$ python3 -q
>>> import numpy as np
>>> np.set_printoptions(precision=2, suppress=True, linewidth=140, legacy="1.25")
>>> other = np.array([[2], [1], [3]])
>>> cent = np.array([[0, 2, 1]])
>>> F = other @ cent
>>> F
array([[0, 4, 2],
       [0, 2, 1],
       [0, 6, 3]])
>>> other = np.array([[1, 2], [0, 3]])
>>> cent = np.kron(other, F)
>>> np.linalg.matrix_rank(cent)
2
>>> cent.shape
(6, 6)
>>> vec = np.array([3, -6, -3])
>>> np.einsum("ij,j->i", F, vec)
array([-30, -15, -45])
>>> F @ np.eye(3)[0]
array([0., 0., 0.])
>>> np.sign((F @ vec).round(6))
array([-1, -1, -1])
>>> (F * vec).sum(axis=1)
array([-30, -15, -45])
>>> (F @ vec).argmax()
1
>>> F * vec
array([[  0, -24,  -6],
       [  0, -12,  -3],
       [  0, -36,  -9]])
>>> rk = np.linalg.matrix_rank(F)
>>> rk
1
>>> N = np.linalg.svd(F)[2][rk:].T
>>> N.shape
(3, 2)
>>> [int(np.linalg.matrix_rank(F[:i])) for i in range(1, len(F) + 1)]
[1, 1, 1]
>>> np.linalg.matrix_rank(F.T @ F), np.linalg.matrix_rank(F @ F.T)
(1, 1)
>>> [int(np.linalg.matrix_rank(np.delete(F, i, axis=0))) for i in range(3)]
[1, 1, 1]
>>> np.round(F @ N, 2) + 0
array([[0., 0.],
       [0., 0.],
       [0., 0.]])
>>> left, sig, Vh = np.linalg.svd(F)
>>> np.argmax(sig[:-1] / (sig[1:] + 1e-6)) + 1
1
>>> sig.round(2) + 0
array([8.37, 0.  , 0.  ])
>>> other = left[:, :1] @ np.diag(sig[:1]) @ Vh[:1]
>>> np.linalg.matrix_rank(other)
1
>>> np.abs(np.diag(np.linalg.qr(F)[1])) > 1e-9
array([False,  True, False])
>>> round(float(np.trace(np.linalg.pinv(F) @ F)), 2)
1.0
>>> M = np.loadtxt("block0.csv", delimiter=",")
>>> M
array([[ 0.71, -0.43, -0.14],
       [-0.43,  0.26,  0.09],
       [-0.14,  0.09,  0.03]])
>>> w, V = np.linalg.eigh(M)
>>> np.round(V.T @ M @ V, 2) + 0
array([[0., 0., 0.],
       [0., 0., 0.],
       [0., 0., 1.]])
>>> np.unique(w.round(6) + 0, return_counts=True)[1]
array([2, 1])
>>> V @ np.diag(w) @ V.T
array([[ 0.71, -0.43, -0.14],
       [-0.43,  0.26,  0.09],
       [-0.14,  0.09,  0.03]])
>>> np.linalg.eigvalsh(M + 3 * np.eye(3))
array([3., 3., 4.])
>>> np.round(np.linalg.eigvalsh(M @ M), 2) + 0
array([0., 0., 1.])
>>> np.abs(V[:, -1])
array([0.85, 0.51, 0.17])
>>> np.round(np.linalg.svd(M, compute_uv=False), 2) + 0
array([1., 0., 0.])
>>> w.sum(), np.trace(M)
(1.0, 1.0)
>>> other = np.array([[4, 0], [5, 6]])
>>> m1 = np.kron(np.eye(2, dtype=int), other)
>>> m1
array([[4, 0, 0, 0],
       [5, 6, 0, 0],
       [0, 0, 4, 0],
       [0, 0, 5, 6]])
>>> np.trace(m1)
20
>>> (m1 + m1.T) / 2
array([[4. , 2.5, 0. , 0. ],
       [2.5, 6. , 0. , 0. ],
       [0. , 0. , 4. , 2.5],
       [0. , 0. , 2.5, 6. ]])
>>> round(float(np.abs(np.linalg.eigvals(m1)).max()), 2)
6.0
>>> np.sort(np.abs(np.linalg.eigvals(m1)))
array([4., 4., 6., 6.])
>>> round(np.linalg.det(m1), 2)
576.0
>>> np.allclose(m1, m1.T)
False
>>> np.allclose(m1 @ m1.T, m1.T @ m1)
False
>>> m1 @ m1
array([[16,  0,  0,  0],
       [50, 36,  0,  0],
       [ 0,  0, 16,  0],
       [ 0,  0, 50, 36]])
>>> np.linalg.matrix_power(m1, 2)
array([[16,  0,  0,  0],
       [50, 36,  0,  0],
       [ 0,  0, 16,  0],
       [ 0,  0, 50, 36]])
>>> rng = np.random.default_rng(7)
>>> labels = rng.permutation(4)
>>> other = m1[:, labels] * rng.choice([-1, 1], 4)
>>> other
array([[4, 0, 0, 0],
       [5, 0, 6, 0],
       [0, 4, 0, 0],
       [0, 5, 0, 6]])
>>> left, _, Vh = np.linalg.svd(m1.T @ other)
>>> labels
array([0, 2, 1, 3])
>>> np.round(left @ Vh, 2) + 0
array([[1., 0., 0., 0.],
       [0., 0., 1., 0.],
       [0., 1., 0., 0.],
       [0., 0., 0., 1.]])
>>> np.round(np.linalg.lstsq(m1, other)[0], 2) + 0
array([[1., 0., 0., 0.],
       [0., 0., 1., 0.],
       [0., 1., 0., 0.],
       [0., 0., 0., 1.]])
